In [1]: import numpy as np

In [2]: import numpy.linalg as la

In [3]: np.set_printoptions(suppress=True, linewidth=160)

In [4]: feats = np.load("w.npy")

In [5]: print(feats)
[[-18   3  -3   1]
 [  2  -8   0  -2]
 [  0   1   7   0]
 [ -1  -3  -3 -12]]

In [6]: ev, vecs = la.eig(feats)

In [7]: print(np.round(np.sort(la.eigvals(feats @ feats)), 3))
[ 41.618  49.049 171.036 341.297]

In [8]: print(np.round(np.prod(ev), 3))
-10916.0

In [9]: print(np.kron(np.eye(2, dtype=int), feats))
[[-18   3  -3   1   0   0   0   0]
 [  2  -8   0  -2   0   0   0   0]
 [  0   1   7   0   0   0   0   0]
 [ -1  -3  -3 -12   0   0   0   0]
 [  0   0   0   0 -18   3  -3   1]
 [  0   0   0   0   2  -8   0  -2]
 [  0   0   0   0   0   1   7   0]
 [  0   0   0   0  -1  -3  -3 -12]]

In [10]: print(np.round(la.eigvals(feats), 3))
[-18.474   7.003  -6.451 -13.078]

In [11]: print(round(la.det(2 * feats), 3), round(la.det(feats), 3))
-174656.0 -10916.0

In [12]: print(np.round(np.poly(feats), 3))
[     1.     31.    179.  -1559. -10916.]

In [13]: print(np.einsum("ii->", feats))
-31

In [14]: A2 = feats / np.sqrt((feats ** 2).mean(axis=1, keepdims=True))

In [15]: print(la.matrix_rank(A2) == la.matrix_rank(feats))
True

In [16]: print(la.matrix_rank(feats - feats.mean(axis=1, keepdims=True)))
3

In [17]: print(A2[3].round(3))
[-0.157 -0.47  -0.47  -1.88 ]

In [18]: print(feats - feats.mean(axis=1, keepdims=True))
[[-13.75   7.25   1.25   5.25]
 [  4.    -6.     2.     0.  ]
 [ -2.    -1.     5.    -2.  ]
 [  3.75   1.75   1.75  -7.25]]

In [19]: left, s = la.svd(feats)
ValueError: too many values to unpack (expected 2)


In [20]: left, s, Vh = la.svd(feats, full_matrices=False)

In [21]: print(np.round(left.T @ left, 3) + 0)
[[1. 0. 0. 0.]
 [0. 1. 0. 0.]
 [0. 0. 1. 0.]
 [0. 0. 0. 1.]]

In [22]: print(round(np.sqrt((s ** 2).sum()), 3), round(la.norm(feats), 3))
25.06 25.06

In [23]: print(np.round(np.abs(Vh[0]), 3))
[0.951 0.244 0.171 0.083]

In [24]: m1 = np.array([[3, 3, 2, 3], [3, 3, 3, 2], [2, 3, 3, 3], [3, 2, 3, 3]])

In [25]: # symmetric, so the eigenvalues are real

In [26]: Q, vecs = la.qr(m1[:, :2])[0], la.qr(m1[:, 2:])[0]

In [27]: s = la.svd(Q.T @ vecs, compute_uv=False)

In [28]: print(round(la.norm(Q @ Q.T - vecs @ vecs.T, 2), 3))
1.0

In [29]: print((s > 0.9).sum())
1

In [30]: A = np.load("x.npy")

In [31]: print(A)
[[ -3   2  -2]
 [  3  -2  -4]
 [  6  -4 -14]]

In [32]: print((A - A.T) / 2)
[[ 0.  -0.5 -4. ]
 [ 0.5  0.   0. ]
 [ 4.   0.   0. ]]

In [33]: print(A @ A)
[[   3   -2   26]
 [ -39   26   58]
 [-114   76  200]]

In [34]: A.inv()
AttributeError: 'numpy.ndarray' object has no attribute 'inv'


In [35]: print(round(np.abs(la.eigvals(A)).max(), 3))
14.424

In [36]: print(np.round(np.sort(np.abs(la.eigvals(A))), 3) + 0)
[ 0.     4.576 14.424]

In [37]: print(np.allclose(A @ A.T, A.T @ A))
False

In [38]: A2 = A / np.sqrt((A ** 2).mean(axis=1, keepdims=True))

In [39]: print(A - A.mean(axis=1, keepdims=True))
[[ -2.   3.  -1.]
 [  4.  -1.  -3.]
 [ 10.   0. -10.]]

In [40]: print(la.matrix_rank(A2) == la.matrix_rank(A))
True

In [41]: print(np.round(la.norm(A2, axis=1), 3))
[1.732 1.732 1.732]

In [42]: E = np.load("mat.npy")

In [43]: print(E)
[[0 1 1]
 [1 0 1]
 [1 1 0]]

In [44]: ev, vecs = la.eig(E)

In [45]: print(np.round(np.sort(la.eigvals(E @ E)), 3))
[1. 1. 4.]

In [46]: print(round(float(np.prod(ev)), 3))
2.0

In [47]: K = np.array([[1, -2, 4, -8], [1, -1, 1, -1], [1, 0, 0, 0], [1, 1, 1, 1]])

In [48]: x0 = np.array([9, 1, 6, 4])

In [49]: print(K @ (2 * x0))
[-2 20 18 40]

In [50]: print(la.norm(K @ x0) <= la.norm(K, 2) * la.norm(x0) + 1e-9)
True

In [51]: print(K @ np.ones(4))
[-5.  0.  1.  4.]

In [52]: rng = np.random.default_rng(7223)

In [53]: lab = rng.permutation(4)

In [54]: print(lab)
[1 2 0 3]

In [55]: A2 = K[lab][:, lab]

In [56]: print(np.trace(A2))
1

In [57]: print(A2)
[[-1  1  1 -1]
 [ 0  0  1  0]
 [-2  4  1 -8]
 [ 1  1  1  1]]

In [58]: print(np.diag(A2))
[-1  0  1  1]

In [59]: print(np.round(np.sort(np.abs(la.eigvals(A2))), 3))
[0.712 1.436 3.426 3.426]

In [60]: hat = np.triu(np.array([[2, -3, 1, 0], [0, -1, 0, 1], [2, 2, -2, 0], [2, -1, 2, -2]]), 1) + np.eye(4)

In [61]: A2 = hat @ K @ la.inv(hat)

In [62]: print(np.round(la.det(A2), 3))
12.0

In [63]: print(np.trace(A2), np.trace(K))
1.0 1

In [64]: print(np.round(np.poly(A2), 3))
[ 1. -1.  6. 22. 12.]

In [65]: w1 = np.array([[-3, 1, -1, -2, 2],
    ...:     [3, 3, -3, 1, 2],
    ...:     [-2, 0, 1, -2, -1],
    ...:     [3, -2, 3, -1, 0]])

In [66]: beta = np.array([2, 5, 9, 6, 9])

In [67]: H = np.maximum(K @ w1 + beta, 0)

In [68]: print(H)
[[ 0 16  0  2  3]
 [ 0  5  9  2  8]
 [ 0  6  8  4 11]
 [ 3  7  9  2 12]]

In [69]: C = np.array([[2, 2, 2], [0, 2, 1], [1, 0, 2], [2, 0, 2], [1, 1, 0]])

In [70]: print((H @ C).round(6).argmax(axis=1))
[1 2 2 2]
